>>> import numpy as np
>>> np.set_printoptions(precision=1, suppress=True, linewidth=160)
>>> m1 = np.load("mat.npy")
>>> print(m1)
[[  7. -18.  -6. -18.]
 [ -2.  19.   2.  14.]
 [  0.   0.   1.   0.]
 [  2. -18.  -2. -13.]]
>>> u = np.array([1, 2])
>>> print(np.cross(m1[0, :3], m1[3, :3]))
[-72.   2. -90.]
>>> rng = np.random.default_rng(527)
>>> M2 = m1 + rng.integers(-2, 3, (4, 1)) @ rng.integers(-2, 3, (1, 4))
>>> print(M2)
[[ 11. -20.  -2. -18.]
 [ -2.  19.   2.  14.]
 [ -2.   1.  -1.   0.]
 [  2. -18.  -2. -13.]]
>>> print(M2 - m1)
[[ 4. -2.  4.  0.]
 [ 0.  0.  0.  0.]
 [-2.  1. -2.  0.]
 [ 0.  0.  0.  0.]]
>>> print(np.abs(M2 - m1).sum(axis=1))
[10.  0.  5.  0.]
>>> print(np.linalg.matrix_rank(M2 - m1, tol=1e-8))
1
>>> x = np.array([-1, 1, 3, 1])
>>> target = m1 @ x
>>> beta, lr = np.zeros(4), 1 / np.linalg.norm(m1, 2) ** 2
>>> for i in range(30):
...     beta -= lr * m1.T @ (m1 @ beta - target)
...     if i % 10 == 0: print(i, round(np.linalg.norm(m1 @ beta - target), 1))
... 
0 11.2
10 9.4
20 7.9
>>> print(beta)
[-0.8  1.1  0.7  1.5]
>>> print(round(np.linalg.cond(m1), 1))
243.3
>>> q = m1.astype(float).copy()
>>> for j in range(4):
...     q[:, j] -= q[:, :j] @ (q[:, :j].T @ q[:, j])
...     q[:, j] /= np.linalg.norm(q[:, j])
... 
>>> print(q.round(1) + 0)
[[ 0.9  0.4  0.   0. ]
 [-0.3  0.7  0.   0.7]
 [ 0.   0.   1.   0. ]
 [ 0.3 -0.6  0.   0.7]]
>>> hat = np.triu(np.array([[3, 2, -3, -1], [-1, 2, -2, -3], [-2, -2, 1, 0], [2, -2, 0, -2]]), 1) + np.eye(4)
>>> M2 = hat @ q @ np.linalg.inv(hat)
>>> print(np.linalg.matrix_rank(M2))
4
>>> print(hat @ q - q @ hat)
[[-0.8  0.1  0.5  2.6]
 [-0.8  2.4 -1.4 -0.4]
 [ 0.   0.   0.   0. ]
 [ 0.  -0.5 -0.5 -1.6]]
>>> print(round(float(np.trace(M2)), 1), round(np.trace(q), 1))
3.3 3.3
>>> X = np.loadtxt("test10.csv", delimiter=",")
>>> print(X)
[[0. 0. 1. 0. 0. 0. 0. 0. 1. 0. 0. 0.]
 [0. 0. 0. 0. 0. 0. 0. 0. 0. 1. 0. 0.]
 [1. 0. 0. 0. 1. 0. 1. 0. 0. 0. 0. 0.]
 [0. 0. 0. 0. 0. 0. 0. 0. 0. 1. 0. 0.]
 [0. 0. 1. 0. 0. 0. 0. 0. 0. 0. 1. 0.]
 [0. 0. 0. 0. 0. 0. 1. 0. 1. 0. 0. 0.]
 [0. 0. 1. 0. 0. 1. 0. 0. 0. 0. 1. 1.]
 [0. 0. 0. 0. 0. 0. 0. 0. 0. 0. 0. 0.]
 [1. 0. 0. 0. 0. 1. 0. 0. 0. 0. 0. 0.]
 [0. 1. 0. 1. 0. 0. 0. 0. 0. 0. 0. 0.]
 [0. 0. 0. 0. 1. 0. 1. 0. 0. 0. 0. 0.]
 [0. 0. 0. 0. 0. 0. 1. 0. 0. 0. 0. 0.]]
>>> left, sv, Vh = np.linalg.svd(X)
>>> print(np.argmax(sv[:-1] / (sv[1:] + 1e-6)) + 1)
10
>>> print(sv.round(1) + 0)
[2.5 2.4 1.7 1.4 1.4 1.3 1.  0.7 0.4 0.3 0.  0. ]
>>> M2 = left[:, :10] @ np.diag(sv[:10]) @ Vh[:10]
>>> print(M2.round(1) + 0)
[[0. 0. 1. 0. 0. 0. 0. 0. 1. 0. 0. 0.]
 [0. 0. 0. 0. 0. 0. 0. 0. 0. 1. 0. 0.]
 [1. 0. 0. 0. 1. 0. 1. 0. 0. 0. 0. 0.]
 [0. 0. 0. 0. 0. 0. 0. 0. 0. 1. 0. 0.]
 [0. 0. 1. 0. 0. 0. 0. 0. 0. 0. 1. 0.]
 [0. 0. 0. 0. 0. 0. 1. 0. 1. 0. 0. 0.]
 [0. 0. 1. 0. 0. 1. 0. 0. 0. 0. 1. 1.]
 [0. 0. 0. 0. 0. 0. 0. 0. 0. 0. 0. 0.]
 [1. 0. 0. 0. 0. 1. 0. 0. 0. 0. 0. 0.]
 [0. 1. 0. 1. 0. 0. 0. 0. 0. 0. 0. 0.]
 [0. 0. 0. 0. 1. 0. 1. 0. 0. 0. 0. 0.]
 [0. 0. 0. 0. 0. 0. 1. 0. 0. 0. 0. 0.]]
>>> print(round(np.linalg.norm(X - M2, 2), 1), round(sv[10], 1))
0.0 0.0
>>> print(round(float(np.abs(X - M2).max()), 1))
0.0
>>> print(round(np.linalg.norm(X - M2) / np.linalg.norm(X), 1))
0.0
>>> print(np.linalg.matrix_rank(X, rtol=0.05))
10
>>> M2 = np.array([[-1, 3, -3],
...     [-4, 3, 1],
...     [0, 2, 0],
...     [-2, -3, -4],
...     [4, 0, 3],
...     [-2, 1, 3],
...     [5, 0, -2],
...     [-5, 3, -1],
...     [3, 3, -5],
...     [2, 5, 2],
...     [-1, 2, 2],
...     [3, 0, 5]])
>>> print(np.vstack([X, M2.T]).shape)
(15, 12)
>>> print(np.einsum("ij,ij->i", X, X))
[2. 1. 3. 1. 2. 2. 4. 0. 2. 2. 2. 1.]
>>> print(M2.T @ X.T)
[[ 3.  2.  8.  2. -1.  8.  0.  0. -3. -6.  9.  5.]
 [ 5.  5.  3.  5.  4.  3.  5.  0.  4.  0.  0.  0.]
 [-5.  2. -2.  2.  2. -7. 10.  0.  0. -3.  1. -2.]]
>>> print(np.einsum("ij->j", X))
[2. 1. 3. 1. 2. 2. 4. 0. 2. 2. 2. 1.]
